$ python3 -q
>>> import numpy as np
>>> from numpy import linalg as LA
>>> np.set_printoptions(precision=3, suppress=True, linewidth=120)
>>> def rnd(a):
...     return np.round(a, 3) + 0
... 
>>> q, _ = LA.qr(np.array([[-0.9, 2.0, 0.4, 0.2],
...     [-0.1, 0.4, 0.9, 0.3],
...     [-1.3, -0.5, -1.0, -0.4],
...     [-0.4, -1.3, 0.0, 0.0]]))
>>> evals = np.array([5, 2, 1, 2])
>>> arr = q @ np.diag(evals) @ q.T
>>> print(rnd(arr))
[[ 2.896  0.008  1.352  0.34 ]
 [ 0.008  1.414  0.385 -0.373]
 [ 1.352  0.385  3.803  0.751]
 [ 0.34  -0.373  0.751  1.887]]
>>> evals, V = LA.eig(arr)
>>> print(rnd(evals))
[5. 1. 2. 2.]
>>> print(rnd(np.sort(LA.eigvals(arr @ arr))))
[ 1.  4.  4. 25.]
>>> print(rnd(np.sort(LA.eigvals(arr.T))))
[1. 2. 2. 5.]
>>> low = LA.cholesky(arr)
>>> print(LA.eigvalsh(arr).min() > 0)
True
>>> print(rnd(low @ low.T))
[[ 2.896  0.008  1.352  0.34 ]
 [ 0.008  1.414  0.385 -0.373]
 [ 1.352  0.385  3.803  0.751]
 [ 0.34  -0.373  0.751  1.887]]
>>> print(rnd(np.diag(low) ** 2))
[2.896 1.414 3.07  1.591]
>>> print(rnd(LA.det(arr.T)))
20.0
>>> print(rnd(LA.eigvals(arr)))
[5. 1. 2. 2.]
>>> print(np.einsum("ii->", arr))
10.0
>>> print(rnd(np.kron(np.eye(2, dtype=int), arr)))
[[ 2.896  0.008  1.352  0.34   0.     0.     0.     0.   ]
 [ 0.008  1.414  0.385 -0.373  0.     0.     0.     0.   ]
 [ 1.352  0.385  3.803  0.751  0.     0.     0.     0.   ]
 [ 0.34  -0.373  0.751  1.887  0.     0.     0.     0.   ]
 [ 0.     0.     0.     0.     2.896  0.008  1.352  0.34 ]
 [ 0.     0.     0.     0.     0.008  1.414  0.385 -0.373]
 [ 0.     0.     0.     0.     1.352  0.385  3.803  0.751]
 [ 0.     0.     0.     0.     0.34  -0.373  0.751  1.887]]
>>> print(rnd(np.poly(arr)))
[  1. -10.  33. -44.  20.]
>>> t3 = np.stack([arr, -2 * arr, arr[::-1]])
>>> print(t3.shape)
(3, 4, 4)
>>> print(rnd(LA.norm(t3, axis=(1, 2))))
[ 5.831 11.662  5.831]
>>> print((t3 @ arr.T).shape)
(3, 4, 4)
>>> K = np.load("w.npy")
>>> print(K)
[[ 0.2   -1.4   -4.168]
 [-0.3   -1.1   -3.302]
 [ 0.     0.6    1.763]
 [ 0.8   -1.2   -3.599]
 [ 0.9    1.3    3.915]
 [-0.3   -1.    -3.011]
 [-0.2   -0.3   -0.898]
 [ 0.     2.     5.993]
 [-0.8   -0.1   -0.312]
 [-2.     0.     0.031]
 [ 0.8    0.5    1.507]
 [-1.7    0.    -0.03 ]
 [ 0.     0.2    0.609]
 [-0.8   -0.3   -0.925]
 [ 1.     1.     3.014]
 [-0.2    0.7    2.067]
 [ 0.7   -1.1   -3.295]
 [ 0.6   -0.5   -1.518]
 [ 0.6    1.3    3.914]
 [ 1.3    0.5    1.513]
 [ 0.1    1.     2.999]
 [ 1.1   -0.5   -1.505]
 [-1.7    0.6    1.816]
 [-0.3   -0.8   -2.399]
 [-0.7    0.7    2.113]
 [ 0.8    0.8    2.366]]
>>> Xc = K - K.mean(axis=0)
>>> V = LA.svd(Xc)[2][:2]
>>> B = Xc - Xc @ V.T @ V
>>> print(LA.norm(B, axis=1).round(6).argmax())
2
>>> print(rnd(np.cov(Xc @ V.T, rowvar=False)))
[[8.035 0.   ]
 [0.    0.787]]
>>> B = K / np.sqrt((K ** 2).mean(axis=1, keepdims=True))
>>> print(rnd(LA.norm(B, axis=1)))
[1.732 1.732 1.732 1.732 1.732 1.732 1.732 1.732 1.732 1.732 1.732 1.732 1.732 1.732 1.732 1.732 1.732 1.732 1.732
 1.732 1.732 1.732 1.732 1.732 1.732 1.732]
>>> print(LA.matrix_rank(K - K.mean(axis=1, keepdims=True)))
2
>>> print(LA.matrix_rank(B) == LA.matrix_rank(K))
True
>>> t3 = np.stack([K, -3 * K, K[::-1]])
>>> print(t3.shape)
(3, 26, 3)
>>> print((t3 @ K.T).shape)
(3, 26, 26)
>>> feats = np.array([[3.0, 0.0, 0.0, 0.0],
...     [0.0, 1.0, -2.0, 3.0],
...     [0.0, 1.0, 0.0, 3.0],
...     [0.0, 1.0, -2.0, 1.0]])
>>> q = feats.astype(float).copy()
>>> for j in range(4):
...     q[:, j] -= q[:, :j] @ (q[:, :j].T @ q[:, j])
...     q[:, j] /= LA.norm(q[:, j])
... 
>>> print(rnd(q))
[[ 1.     0.     0.     0.   ]
 [ 0.     0.577 -0.408  0.707]
 [ 0.     0.577  0.816  0.   ]
 [ 0.     0.577 -0.408 -0.707]]
>>> print(rnd(q.T @ feats))
[[ 3.     0.     0.     0.   ]
 [ 0.     1.732 -2.309  4.041]
 [ 0.     0.     1.633  0.816]
 [ 0.     0.     0.     1.414]]
>>> print(rnd(np.sort(LA.eigvals(feats).real)))
[-0.542  1.271  1.271  3.   ]
>>> print(np.flatnonzero(LA.matrix_power((feats != 0) + (feats.T != 0) + np.eye(4), 4)[1]))
[1 2 3]
>>> print(rnd(LA.det(feats)))
-12.0
>>> W0 = np.array([[0, 2, 0, 0], [0, 0, 2, 0], [0, 0, 0, 2], [2, 0, 0, 0]])
>>> print(np.argsort(-LA.norm(K, axis=0).round(6), kind="stable")[:3])
[2 1 0]
>>> print(LA.matrix_rank(K, rtol=0.1))
2
>>> print([round(float(x), 3) for x in LA.svd(K, compute_uv=False)[:3]])
[14.286, 4.435, 0.03]
>>> print(round(np.log10(LA.cond(K))))
3
>>> t3 = np.stack([W0, 5 * W0, W0[::-1]])
>>> print(t3.sum(axis=0))
[[ 2 12  0  0]
 [ 0  0 12  2]
 [ 0  0  2 12]
 [12  2  0  0]]
>>> print(LA.matrix_rank(t3.reshape(3, -1)))
2
>>> print(LA.matrix_rank(t3))
[4 4 4]
>>> print(np.sort(np.abs(np.fft.fft(W0[0]))), rnd(np.sort(LA.svd(W0, compute_uv=False))))
[2. 2. 2. 2.] [2. 2. 2. 2.]
>>> print((W0 @ W0)[0])
[0 0 4 0]
>>> m1 = np.loadtxt("dump.csv", delimiter=",")
>>> print(m1)
[[ 15.   5.   0.]
 [  5.  10. -13.]
 [  0. -13.  31.]]
>>> low = LA.cholesky(m1)
>>> print(LA.eigvalsh(m1).min() > 0)
True
>>> rng = np.random.default_rng(7712)
>>> z = rng.permutation(3)
>>> B = m1[:, z] * rng.choice([-1, 1], 3)
>>> print(B)
[[  0.  -5.  15.]
 [-13. -10.   5.]
 [ 31.  13.   0.]]
>>> Uu, _, vt = LA.svd(m1.T @ B)
>>> print(rnd(Uu @ vt))
[[ 0.  0.  1.]
 [ 0. -1.  0.]
 [ 1.  0.  0.]]
>>> print(rnd(LA.lstsq(m1, B)[0]))
[[ 0.  0.  1.]
 [ 0. -1.  0.]
 [ 1.  0.  0.]]
>>> t3 = np.stack([m1, 3 * m1, m1[::-1]])
>>> print(rnd(LA.norm(t3, axis=(1, 2))))
[ 40.915 122.744  40.915]
>>> print(t3.shape)
(3, 3, 3)
>>> print(LA.matrix_rank(t3))
[3 3 3]
>>> print(t3.sum(axis=0))
[[ 60.   7.  31.]
 [ 25.  50. -65.]
 [ 15. -47. 124.]]
>>> print(np.einsum("bij,cij->bc", t3, t3))
[[ 1674.  5022.   164.]
 [ 5022. 15066.   492.]
 [  164.   492.  1674.]]
>>> J = np.loadtxt("test17.csv", delimiter=",")
>>> print(rnd(J))
[[-1.29   0.105 -0.463 -0.092]
 [ 0.105 -0.3   -0.193  0.402]
 [-0.463 -0.193 -1.565 -0.328]
 [-0.092  0.402 -0.328 -0.845]]
>>> Uu, sigma, vt = LA.svd(J)
>>> V = vt[:(sigma > 1e-8).sum()]
>>> x0 = J[3] + 5 * J[1] + rng.integers(2) * np.eye(4)[1]
>>> print(rnd(x0))
[ 0.431 -1.098 -1.295  1.166]
>>> print(rnd(np.diag(V.T @ V)))
[0.986 0.3   0.943 0.771]
>>> print(rnd(LA.norm(x0 - V.T @ V @ x0)))
0.0
>>> print(LA.matrix_rank(np.vstack([J, x0])))
3
>>> print(rnd(np.einsum("ii->", J)))
-4.0
>>> print(rnd(LA.det(J[::-1])))
0.0
>>> print(rnd(LA.det(J.T)))
0.0
>>> print(rnd(LA.eigvals(J)))
[-2.  0. -1. -1.]
>>> evals, V = LA.eigh(m1)
>>> print(evals.sum(), np.trace(m1))
56.0 56.0
>>> print(rnd(V.T @ V))
[[1. 0. 0.]
 [0. 1. 0.]
 [0. 0. 1.]]
>>> print(rnd(evals))
[ 2.184 16.392 37.424]
>>> print(rnd(V.T @ m1 @ V))
[[ 2.184  0.     0.   ]
 [ 0.    16.392  0.   ]
 [ 0.     0.    37.424]]
>>> print(rnd(np.abs(V[:, -1])))
[0.098 0.441 0.892]
>>> print(LA.lstsq(J[:-1].T, J[-1])[2])
3
>>> print(np.unique(J.round(6), axis=0).shape)
(4, 4)
>>> print(rnd(J @ LA.pinv(J) @ J))
[[-1.29   0.105 -0.463 -0.092]
 [ 0.105 -0.3   -0.193  0.402]
 [-0.463 -0.193 -1.565 -0.328]
 [-0.092  0.402 -0.328 -0.845]]
>>> print(np.all(LA.eigvalsh(J) > 0))
False
>>> E = np.array([[0, 0, 5], [0, 0, 0], [5, 0, 0]])
>>> print(E @ E.T)
[[25  0  0]
 [ 0  0  0]
 [ 0  0 25]]
>>> print(E[:, 1] @ E[:, 2])
0
>>> print(rnd(LA.norm(E, axis=0)))
[5. 0. 5.]
>>> z = rng.permutation(3)
>>> print(z)
[1 0 2]
>>> B = E[z][:, z]
>>> print(rnd(np.sort(np.abs(LA.eigvals(B)))))
[0. 5. 5.]
>>> print(rnd(LA.det(B)), rnd(LA.det(E[z])))
0.0 0.0
>>> rk = LA.matrix_rank(E)
>>> print(rk)
2
>>> null = LA.svd(E)[2][rk:].T
>>> print(LA.matrix_rank(E.T @ E), LA.matrix_rank(E @ E.T))
2 2
>>> print(null.shape)
(3, 1)
>>> print(E @ null)
[[0.]
 [0.]
 [0.]]
>>> print([int(LA.matrix_rank(E[:i])) for i in range(1, len(E) + 1)])
[1, 1, 2]
>>> A = np.loadtxt("arr.csv", delimiter=",")
>>> print(A)
[[  0.  -1.   1.]
 [  0.  -4.  -2.]
 [  3.  -6.  -4.]
 [  0.  -7.  -3.]
 [  0.  -5.  -3.]
 [ -2.  -3.  -1.]
 [  0.   0.   2.]
 [  1.  -1.   4.]
 [ -1.  -3.   4.]
 [ -2.  -3.   5.]
 [ -4.   0.   7.]
 [ -7.   0.   4.]
 [-10.  -2.   7.]
 [-11.  -3.   8.]
 [-11.  -1.  11.]
 [-12.  -1.  11.]
 [ -9.  -4.   8.]
 [-12.  -2.   7.]
 [-14.  -3.   6.]
 [-12.  -2.   6.]
 [ -9.  -3.   4.]
 [ -8.   0.   5.]
 [ -5.  -2.   5.]]
>>> x0 = np.array([-3, 0, 3])
>>> y = A @ x0
>>> print(y)
[  3.  -6. -21.  -9.  -9.   3.   6.   9.  15.  21.  33.  33.  51.  57.  66.  69.  51.  57.  60.  54.  39.  39.  30.]
>>> print(rnd(LA.pinv(A) @ A))
[[1. 0. 0.]
 [0. 1. 0.]
 [0. 0. 1.]]
>>> print(rnd(LA.lstsq(A, y)[0]))
[-3.  0.  3.]
>>> y = y + 0.02 * rng.normal(size=23)
>>> print(rnd(y))
[  3.046  -5.978 -21.01   -9.016  -8.972   3.003   5.964   9.033  14.957  20.982  33.013  32.991  51.039  57.022
  66.024  68.982  51.003  56.931  60.021  53.997  38.983  38.995  30.031]
>>> beta, *_ = LA.lstsq(A, y)
>>> print(rnd(A.T @ (y - A @ beta)))
[0. 0. 0.]
>>> print(rnd(beta))
[-3.     0.     3.001]
>>> Z = K[[10, 4]].astype(float)
>>> for _ in range(4):
...     z = LA.norm(K[:, None] - Z, axis=-1).argmin(axis=1)
...     Z = np.array([K[z == j].mean(axis=0) for j in range(2)])
... 
>>> print(z)
[0 0 1 0 1 0 0 1 0 0 1 0 1 0 1 1 0 0 1 1 1 0 1 0 1 1]
>>> print(np.abs(Z[1] - Z[0]).argmax())
2
>>> print(np.bincount(z))
[13 13]
>>> print(rnd(Z))
[[-0.231 -0.638 -1.918]
 [ 0.223  0.862  2.584]]
>>> Z = A[[2, 3]].astype(float)
>>> for _ in range(3):
...     z = LA.norm(A[:, None] - Z, axis=-1).argmin(axis=1)
...     Z = np.array([A[z == j].mean(axis=0) for j in range(2)])
... 
>>> print(z)
[0 0 0 0 0 0 0 0 1 1 1 1 1 1 1 1 1 1 1 1 1 1 1]
>>> print(rnd(Z))
[[ 0.25  -3.375 -0.75 ]
 [-8.467 -1.933  6.533]]
>>> print(np.bincount(z))
[ 8 15]
>>> x0 = np.array([1, 2, 1])
>>> print(rnd(Z * x0))
[[ 0.25  -6.75  -0.75 ]
 [-8.467 -3.867  6.533]]
>>> print((Z @ x0).argmax())
1
>>> print(rnd(np.einsum("ij,j->i", Z, x0)))
[-7.25 -5.8 ]
>>> print(rnd(Z @ np.eye(3)[0]))
[ 0.25  -8.467]
>>> print(LA.norm(Z @ x0) <= LA.norm(Z, 2) * LA.norm(x0) + 1e-9)
True
>>> cov = np.cov(A, rowvar=False)
>>> print(rnd(np.polyfit(A[:, 1], A[:, 2], 1)))
[1.318 7.21 ]
>>> print(rnd(A.std(axis=0)))
[5.216 1.861 4.191]
>>> print(rnd(np.corrcoef(A.T)))
[[ 1.    -0.311 -0.796]
 [-0.311  1.     0.585]
 [-0.796  0.585  1.   ]]
>>> print(np.median(A, axis=0))
[-5. -2.  5.]
>>> print(np.argsort(-A.std(axis=0).round(6), kind="stable"))
[0 2 1]
